% ipython --no-banner

In [1]: import numpy as np

In [2]: import numpy.linalg as la

In [3]: np.set_printoptions(precision=1, suppress=True, linewidth=200)

In [4]: def rd(a):
   ...:     return np.round(a, 1) + 0
   ...: 

In [5]: feats = np.load("mat.npy")

In [6]: print(feats)
[[ 1 -2  4 -8]
 [ 1 -1  1 -1]
 [ 1  0  0  0]]

In [7]: # row 0 is much longer than the rest

In [8]: U, s, vt = la.svd(feats, full_matrices=False)

In [9]: rd(U.T @ feats @ vt.T)
Out[9]: 
array([[9.4, 0. , 0. ],
       [0. , 1.4, 0. ],
       [0. , 0. , 0.6]])

In [10]: U.shape, s.shape, vt.shape
Out[10]: ((3, 3), (3,), (3, 4))

In [11]: rd(s)
Out[11]: array([9.4, 1.4, 0.6])

In [12]: print(np.abs(U[:, 0]).round(6).argmax())
0

In [13]: print(rd(np.sqrt((s ** 2).sum())), rd(la.norm(feats)))
9.5 9.5

In [14]: print((s > 1e-8).sum())
3

In [15]: rd(np.abs(vt[0]))
Out[15]: array([0.1, 0.2, 0.4, 0.9])

In [16]: K = np.array([[-3, -1, 1, 0], [0, -3, 0, 3], [3, 1, -1, 2], [3, -5, 0, 0]])

In [17]: K[:, 1] = -3 * K[:, 2]

In [18]: print(K)
[[-3 -3  1  0]
 [ 0  0  0  3]
 [ 3  3 -1  2]
 [ 3  0  0  0]]

In [19]: # rows and columns are dependent

In [20]: rng = np.random.default_rng(221324)

In [21]: Y = K + rng.integers(-2, 3, (4, 3)) @ rng.integers(-2, 3, (3, 4))

In [22]: Y
Out[22]: 
array([[ 0, -3, -1,  1],
       [ 1,  3, -4,  8],
       [ 5,  9, -9, 12],
       [ 0,  0,  2, -1]])

In [23]: la.matrix_rank(Y - K, tol=1e-8)
Out[23]: np.int64(2)

In [24]: np.abs(Y - K).sum(axis=1)
Out[24]: array([ 6, 13, 26,  6])

In [25]: K[3] @ K[2]
Out[25]: np.int64(9)

In [26]: la.norm(K, axis=1).argmax()
Out[26]: np.int64(2)

In [27]: rd(la.norm(K, 1)), rd(la.norm(K, np.inf))
Out[27]: (np.float64(9.0), np.float64(9.0))

In [28]: rd(la.norm(K[3] - K[2]))
Out[28]: np.float64(3.7)

In [29]: rd(la.norm(K, "nuc"))
Out[29]: np.float64(12.0)

In [30]: rd(la.norm(K[3], 1)), rd(la.norm(K[3], np.inf))
Out[30]: (np.float64(3.0), np.float64(3.0))

In [31]: proj = np.triu(np.array([[0, -2, 2, 2], [1, -1, -2, 1], [1, -1, -1, 0], [0, 1, 0, 1]]), 1) + np.eye(4)

In [32]: Y = proj @ K @ la.inv(proj)

In [33]: Y
Out[33]: 
array([[  9.,  21.,  23., -41.],
       [ -3., -12., -16.,  17.],
       [  3.,   9.,  11., -13.],
       [  3.,   6.,   6., -12.]])

In [34]: print(proj @ K - K @ proj)
[[12.  0. -2.  7.]
 [-3. -6.  2. -4.]
 [ 0.  6.  0. -9.]
 [ 0.  6. -6. -6.]]

In [35]: rd(la.det(Y))
Out[35]: np.float64(0.0)

In [36]: M = np.array([[0.7, -1.0, -0.8, -0.2, -0.8],
    ...:     [-1.5, -1.6, 1.9, -1.5, 1.1],
    ...:     [0.1, -0.5, 0.8, 1.9, 1.0],
    ...:     [1.2, -1.9, -1.4, -0.6, 0.4],
    ...:     [-1.2, -2.0, 0.3, -0.1, -0.6]])

In [37]: M[:, 2] *= 3

In [38]: rd(M)
Out[38]: 
array([[ 0.7, -1. , -2.4, -0.2, -0.8],
       [-1.5, -1.6,  5.7, -1.5,  1.1],
       [ 0.1, -0.5,  2.4,  1.9,  1. ],
       [ 1.2, -1.9, -4.2, -0.6,  0.4],
       [-1.2, -2. ,  0.9, -0.1, -0.6]])

In [39]: vec = np.array([1, 1, 9, 0, 6])

In [40]: rhs = M @ vec

In [41]: rd(rhs)
Out[41]: array([-26.7,  54.8,  27.2, -36.1,   1.3])

In [42]: rd(la.solve(M, M[:, 4]))
Out[42]: array([0., 0., 0., 0., 1.])

In [43]: vec = np.array([3, 2, 3, 2])

In [44]: la.norm(feats @ vec) <= la.norm(feats, 2) * la.norm(vec) + 1e-9
Out[44]: np.True_

In [45]: print((feats * vec).sum(axis=1))
[-5  2  3]

In [46]: print(feats @ (2 * vec))
[-10   4   6]

In [47]: q = M.astype(float).copy()

In [48]: for j in range(5):
    ...:     q[:, j] -= q[:, :j] @ (q[:, :j].T @ q[:, j])
    ...:     q[:, j] /= la.norm(q[:, j])
    ...: 

In [49]: print(rd(q.T @ M))
[[ 2.4  0.7 -6.8  0.7 -0.4]
 [ 0.   3.3  1.   0.7 -0.2]
 [ 0.   0.   3.9  0.8  1.5]
 [ 0.   0.   0.   2.1 -0.2]
 [ 0.   0.   0.   0.   0.9]]

In [50]: rd(q)
Out[50]: 
array([[ 0.3, -0.4,  0. , -0.1, -0.9],
       [-0.6, -0.3,  0.4, -0.5,  0. ],
       [ 0. , -0.2,  0.7,  0.7,  0. ],
       [ 0.5, -0.7,  0. , -0.2,  0.5],
       [-0.5, -0.5, -0.5,  0.5,  0. ]])

In [51]: print(rd(q.T @ q))
[[1. 0. 0. 0. 0.]
 [0. 1. 0. 0. 0.]
 [0. 0. 1. 0. 0.]
 [0. 0. 0. 1. 0.]
 [0. 0. 0. 0. 1.]]

In [52]: q, r_ = la.qr(M)

In [53]: rd(q @ r_)
Out[53]: 
array([[ 0.7, -1. , -2.4, -0.2, -0.8],
       [-1.5, -1.6,  5.7, -1.5,  1.1],
       [ 0.1, -0.5,  2.4,  1.9,  1. ],
       [ 1.2, -1.9, -4.2, -0.6,  0.4],
       [-1.2, -2. ,  0.9, -0.1, -0.6]])

In [54]: q.shape, r_.shape
Out[54]: ((5, 5), (5, 5))

In [55]: np.trace(q @ q.T)
Out[55]: np.float64(5.0)

In [56]: X = np.loadtxt("out18.csv", delimiter=",")

In [57]: rd(X)
Out[57]: 
array([[ 0. , -0.2, -0.1, -0.5],
       [ 0.1,  0. , -0.2, -0.1],
       [ 0.1,  0. ,  0. , -0.3],
       [ 0. ,  0.1, -0.7, -0.8],
       [-0.1, -0.2, -1.5, -1.2],
       [ 0. ,  0. , -1.8, -1.8],
       [-0.1,  0. ,  1.9,  1.7],
       [-0.1,  0. ,  0.7,  0.6],
       [ 0.1,  0.1,  0. , -0.1],
       [-0.2,  0. , -0.3, -0.1],
       [ 0.1, -0.2,  1.3,  1.3],
       [ 0.1, -0.1, -3.1, -3.2]])

In [58]: Y = np.array([[3, -3], [-3, -2], [-3, -3], [0, 1]])

In [59]: np.vstack([X, Y.T]).shape
Out[59]: (14, 4)

In [60]: rd(np.einsum("ik,kj->ij", X, Y))
Out[60]: 
array([[ 0.8,  0.3],
       [ 0.9,  0.2],
       [ 0.2, -0.7],
       [ 2. ,  0.9],
       [ 4.7,  4.1],
       [ 5.3,  3.7],
       [-6.2, -3.8],
       [-2.4, -1. ],
       [ 0. , -0.8],
       [ 0.4,  1.2],
       [-3.2, -2.5],
       [ 9.9,  6. ]])

In [61]: z = X[:, 3] > np.median(X[:, 3])

In [62]: u = X[z].mean(axis=0) - X[~z].mean(axis=0)

In [63]: z.astype(int)
Out[63]: array([0, 1, 0, 0, 0, 0, 1, 1, 1, 1, 1, 0])

In [64]: rd(u)
Out[64]: array([0. , 0.1, 1.8, 1.8])

In [65]: np.argsort(-np.abs(u).round(6), kind="stable")
Out[65]: array([3, 2, 1, 0])

In [66]: rd((((X - X.mean(axis=0)) @ u > 0) == z).mean())
Out[66]: np.float64(0.8)

In [67]: ((X - X.mean(axis=0)) @ u > 0).astype(int)
Out[67]: array([1, 1, 1, 0, 0, 0, 1, 1, 1, 1, 1, 0])

In [68]: u, r1 = X[11], X[6]

In [69]: rd(u @ u)
Out[69]: np.float64(19.5)

In [70]: pr = (u @ r1) / (u @ u) * u

In [71]: rd(la.norm(u + r1) ** 2 + la.norm(u - r1) ** 2)
Out[71]: np.float64(51.8)

In [72]: rd(pr)
Out[72]: array([-0.1,  0.1,  1.8,  1.8])

In [73]: print(rd((r1 - pr) @ u))
0.0

In [74]: Xs = X - X.mean(axis=0)

In [75]: V = la.svd(Xs)[2][:1]

In [76]: Y = Xs - Xs @ V.T @ V

In [77]: rd(la.norm(Y) / la.norm(Xs))
Out[77]: np.float64(0.1)

In [78]: print(rd(np.cov(Xs @ V.T, rowvar=False)))
3.5

In [79]: print(rd((Xs @ V.T).std(axis=0)))
[1.8]

In [80]: la.norm(Y, axis=1).round(6).argmax()
Out[80]: np.int64(4)

In [81]: proj = X @ la.solve(X.T @ X, X.T)

In [82]: print(np.allclose(proj @ proj, proj))
True

In [83]: rd(proj @ X[:, 2])
Out[83]: array([-0.1, -0.2,  0. , -0.7, -1.5, -1.8,  1.9,  0.7,  0. , -0.3,  1.3, -3.1])

In [84]: rd(np.diag(proj))
Out[84]: array([0.7, 0.1, 0.2, 0.2, 0.5, 0.2, 0.4, 0.2, 0.2, 0.2, 0.6, 0.5])

In [85]: rd(np.trace(proj))
Out[85]: np.float64(4.0)

In [86]: rd(proj)
Out[86]: 
array([[ 0.7, -0.1,  0.1,  0.1,  0.1,  0. ,  0.2,  0.1, -0.1,  0. ,  0.2,  0.2],
       [-0.1,  0.1,  0. ,  0. ,  0. , -0.1, -0.2, -0.1,  0.1, -0.1,  0.1,  0. ],
       [ 0.1,  0. ,  0.2,  0.1, -0.2,  0. ,  0.1,  0. ,  0.1, -0.2,  0. ,  0.1],
       [ 0.1,  0. ,  0.1,  0.2, -0.1,  0.1,  0. ,  0. ,  0.1, -0.1, -0.2,  0.1],
       [ 0.1,  0. , -0.2, -0.1,  0.5,  0.1, -0.2,  0. , -0.2,  0.2,  0.1,  0.1],
       [ 0. , -0.1,  0. ,  0.1,  0.1,  0.2,  0. ,  0.1,  0. ,  0.1, -0.3,  0.2],
       [ 0.2, -0.2,  0.1,  0. , -0.2,  0. ,  0.4,  0.2, -0.1,  0.1, -0.1, -0.3],
       [ 0.1, -0.1,  0. ,  0. ,  0. ,  0.1,  0.2,  0.2, -0.1,  0.1, -0.1, -0.1],
       [-0.1,  0.1,  0.1,  0.1, -0.2,  0. , -0.1, -0.1,  0.2, -0.2,  0. ,  0.1],
       [ 0. , -0.1, -0.2, -0.1,  0.2,  0.1,  0.1,  0.1, -0.2,  0.2, -0.1, -0.1],
       [ 0.2,  0.1,  0. , -0.2,  0.1, -0.3, -0.1, -0.1,  0. , -0.1,  0.6, -0.1],
       [ 0.2,  0. ,  0.1,  0.1,  0.1,  0.2, -0.3, -0.1,  0.1, -0.1, -0.1,  0.5]])

In [87]: E = np.load("data.npy")

In [88]: E
Out[88]: 
array([[9, 0, 0, 0, 8],
       [0, 0, 5, 0, 0],
       [0, 0, 0, 0, 0],
       [0, 0, 0, 4, 0],
       [0, 4, 0, 0, 0]])

In [89]: U, s, vt = la.svd(E)

In [90]: V = vt[:(s > 1e-8).sum()]

In [91]: vec = E[4] + -1 * E[3] + rng.integers(2) * np.eye(5)[0]

In [92]: print(vec)
[ 1.  4.  0. -4.  0.]

In [93]: la.matrix_rank(np.vstack([E, vec]))
Out[93]: np.int64(5)

In [94]: print(rd(np.diag(V.T @ V)))
[0.6 1.  1.  1.  0.4]

In [95]: np.allclose(V.T @ V @ vec, vec)
Out[95]: False

In [96]: print((la.matrix_power((E != 0) + (E.T != 0) + np.eye(5), 5) > 0).astype(int))
[[1 1 1 0 1]
 [1 1 1 0 1]
 [1 1 1 0 1]
 [0 0 0 1 0]
 [1 1 1 0 1]]

In [97]: rd(np.sort(la.eigvals(E).real))
Out[97]: array([0., 0., 0., 4., 9.])

In [98]: rd(la.det(E))
Out[98]: np.float64(0.0)

In [99]: E @ E
Out[99]: 
array([[81, 32,  0,  0, 72],
       [ 0,  0,  0,  0,  0],
       [ 0,  0,  0,  0,  0],
       [ 0,  0,  0, 16,  0],
       [ 0,  0, 20,  0,  0]])

In [100]: np.flatnonzero(la.matrix_power((E != 0) + (E.T != 0) + np.eye(5), 5)[2])
Out[100]: array([0, 1, 2, 4])

In [101]: r = la.matrix_rank(E)

In [102]: r
Out[102]: np.int64(4)

In [103]: N = la.svd(E)[2][r:].T

In [104]: [int(la.matrix_rank(E[:i])) for i in range(1, len(E) + 1)]
Out[104]: [1, 2, 2, 3, 4]

In [105]: rd(E @ N)
Out[105]: 
array([[0.],
       [0.],
       [0.],
       [0.],
       [0.]])

In [106]: [int(la.matrix_rank(E[:, :j + 1])) for j in range(5)]
Out[106]: [1, 2, 3, 4, 4]

In [107]: la.matrix_rank(E, rtol=0.1)
Out[107]: np.int64(4)

In [108]: print(la.cond(E) > 100)
True

In [109]: print(np.allclose(E, E.T))
False

In [110]: (E + E.T) / 2
Out[110]: 
array([[9. , 0. , 0. , 0. , 4. ],
       [0. , 0. , 2.5, 0. , 2. ],
       [0. , 2.5, 0. , 0. , 0. ],
       [0. , 0. , 0. , 4. , 0. ],
       [4. , 2. , 0. , 0. , 0. ]])

In [111]: np.allclose(E @ E.T, E.T @ E)
Out[111]: False

In [112]: np.trace(E)
Out[112]: np.int64(13)

In [113]: rd(np.sort(np.abs(la.eigvals(E))))
Out[113]: array([0., 0., 0., 4., 9.])

In [114]: (E - E.T) / 2
Out[114]: 
array([[ 0. ,  0. ,  0. ,  0. ,  4. ],
       [ 0. ,  0. ,  2.5,  0. , -2. ],
       [ 0. , -2.5,  0. ,  0. ,  0. ],
       [ 0. ,  0. ,  0. ,  0. ,  0. ],
       [-4. ,  2. ,  0. ,  0. ,  0. ]])

In [115]: print(rd(np.abs(la.eigvals(E)).max()))
9.0

In [116]: A = np.loadtxt("layer17.csv", delimiter=",")

In [117]: rd(A)
Out[117]: 
array([[-0.3, -0.2,  0.9],
       [-0.2,  1. ,  0.1],
       [ 0.9,  0.1,  0.3]])

In [118]: # orthonormal columns

In [119]: print(np.all(la.eigvalsh(A) > 0))
False

In [120]: print([round(float(la.det(A[:i, :i])), 2) + 0 for i in range(1, 4)])
[-0.31, -0.33, -1.0]

In [121]: m1 = np.load("sample12.npy")

In [122]: m1
Out[122]: 
array([[ 0.6,  0.8,  0.1,  1.3],
       [-0.2, -0.5,  0.2, -0.3],
       [ 0.3,  0.9, -0.2,  1. ],
       [-0.6, -1.2, -0.1, -1.1],
       [ 0. , -1. , -0.6, -0.6],
       [-0.5, -0.8, -0.3, -1.1],
       [ 0.5,  1.1,  0. ,  1.3],
       [-0.1,  0.3, -0.5, -0.2],
       [-0.9, -0.1, -0.1, -0.3],
       [-0.5, -0.8,  0. , -0.2],
       [-0.4, -1.1, -0.7, -1.8],
       [ 0. , -0.9, -0.8, -1.2],
       [ 0.1,  0.4,  0.4, -0.5]])

In [123]: C2 = np.cov(m1, rowvar=False)

In [124]: rd(C2)
Out[124]: 
array([[0.2, 0.3, 0. , 0.3],
       [0.3, 0.7, 0.1, 0.7],
       [0. , 0.1, 0.1, 0.2],
       [0.3, 0.7, 0.2, 0.9]])

In [125]: np.argwhere(np.triu(np.abs(np.corrcoef(m1.T)) > 0.8, 1))
Out[125]: array([[1, 3]])

In [126]: C2.shape
Out[126]: (4, 4)
